% python3 -q
>>> import numpy as np
>>> import numpy.linalg as la
>>> np.set_printoptions(precision=3, suppress=True, linewidth=100, legacy="1.25")
>>> def rd(a):
...     return np.round(a, 3) + 0
... 
>>> other = np.array([[1, 1], [1, -1]])
>>> rng = np.random.default_rng(1825)
>>> J = np.kron(other, np.kron(other, other))[rng.permutation(8)][:2]
>>> J
array([[ 1,  1,  1,  1,  1,  1,  1,  1],
       [ 1, -1,  1, -1,  1, -1,  1, -1]])
>>> T = np.stack([J, -1 * J, J[::-1]])
>>> la.matrix_rank(T)
array([2, 2, 2])
>>> rd(la.norm(T, axis=(1, 2)))
array([4., 4., 4.])
>>> T.sum(axis=0)
array([[ 1, -1,  1, -1,  1, -1,  1, -1],
       [ 1,  1,  1,  1,  1,  1,  1,  1]])
>>> (T @ J.T).shape
(3, 2, 2)
>>> data = np.load("arr.npy")
>>> data
array([[0, 2, 2, 2],
       [1, 1, 3, 2],
       [0, 1, 0, 3],
       [0, 2, 2, 3],
       [2, 4, 8, 6]])
>>> data.reshape(2, -1)
array([[0, 2, 2, 2, 1, 1, 3, 2, 0, 1],
       [0, 3, 0, 2, 2, 3, 2, 4, 8, 6]])
>>> data.reshape(-1, 2)
array([[0, 2],
       [2, 2],
       [1, 1],
       [3, 2],
       [0, 1],
       [0, 3],
       [0, 2],
       [2, 3],
       [2, 4],
       [8, 6]])
>>> T = data.reshape(5, 2, -1)
>>> T.sum(axis=1)
array([[ 2,  4],
       [ 4,  3],
       [ 0,  4],
       [ 2,  5],
       [10, 10]])
>>> T.shape
(5, 2, 2)
>>> print(np.swapaxes(T, 1, 2)[0])
[[0 2]
 [2 2]]
>>> print(T.transpose(1, 0, 2))
[[[0 2]
  [1 1]
  [0 1]
  [0 2]
  [2 4]]

 [[2 2]
  [3 2]
  [0 3]
  [2 3]
  [8 6]]]
>>> np.einsum("ihd,ihd->ih", T, T)
array([[  4,   8],
       [  2,  13],
       [  1,   9],
       [  4,  13],
       [ 20, 100]])
>>> print(la.norm(data, axis=1).argmax())
4
>>> rd(la.norm(data, axis=1))
array([ 3.464,  3.873,  3.162,  4.123, 10.954])
>>> rd(la.norm(data, "nuc"))
16.838
>>> rd(la.norm(data) ** 2 / la.norm(data, 2) ** 2)
1.054
>>> rd(la.norm(data, 1)), rd(la.norm(data, np.inf))
(16.0, 20.0)
>>> data[3] @ data[0]
14
>>> rd(la.norm(data, axis=0))
array([2.236, 5.099, 9.   , 7.874])
>>> print(rd(la.norm(data[3] - data[0])))
1.0
>>> r0 = np.array([1, 1, 1, 0, 0]) + 0.5
>>> m1 = np.eye(5) - 2 * np.outer(r0, r0) / (r0 @ r0)
>>> rd(m1)
array([[ 0.379, -0.621, -0.621, -0.207, -0.207],
       [-0.621,  0.379, -0.621, -0.207, -0.207],
       [-0.621, -0.621,  0.379, -0.207, -0.207],
       [-0.207, -0.207, -0.207,  0.931, -0.069],
       [-0.207, -0.207, -0.207, -0.069,  0.931]])
>>> x0 = np.array([2, 1, 2, 0, 2])
>>> rhs = m1 @ x0
>>> c, lr = np.zeros(5), 1 / la.norm(m1, 2) ** 2
>>> for i in range(4):
...     c -= lr * m1.T @ (m1 @ c - rhs)
...     if i % 1 == 0: print(i, round(la.norm(m1 @ c - rhs), 3))
... 
0 0.0
1 0.0
2 0.0
3 0.0
>>> rd(c)
array([2., 1., 2., 0., 2.])
>>> hat = np.triu(np.array([[1, 1, 2, 0, 0],
...     [0, 2, 2, 2, 1],
...     [0, 2, 0, 0, 0],
...     [1, 0, 1, 0, 2],
...     [2, 1, 1, 2, 0]]), 1) + np.eye(5)
>>> other = hat @ m1 @ la.inv(hat)
>>> np.trace(other), rd(np.trace(m1))
(3.0, 3.0)
>>> la.matrix_rank(other)
5
>>> print(rd(other))
[[-1.483  0.     2.483 -0.828  0.828]
 [-2.483  1.     2.483 -0.828  0.828]
 [-0.621  0.     1.621 -0.207  0.207]
 [-0.621  0.     0.621  0.793  0.207]
 [-0.207  0.     0.207 -0.069  1.069]]
>>> rd(np.poly(other))
array([ 1., -3.,  2.,  2., -3.,  1.])
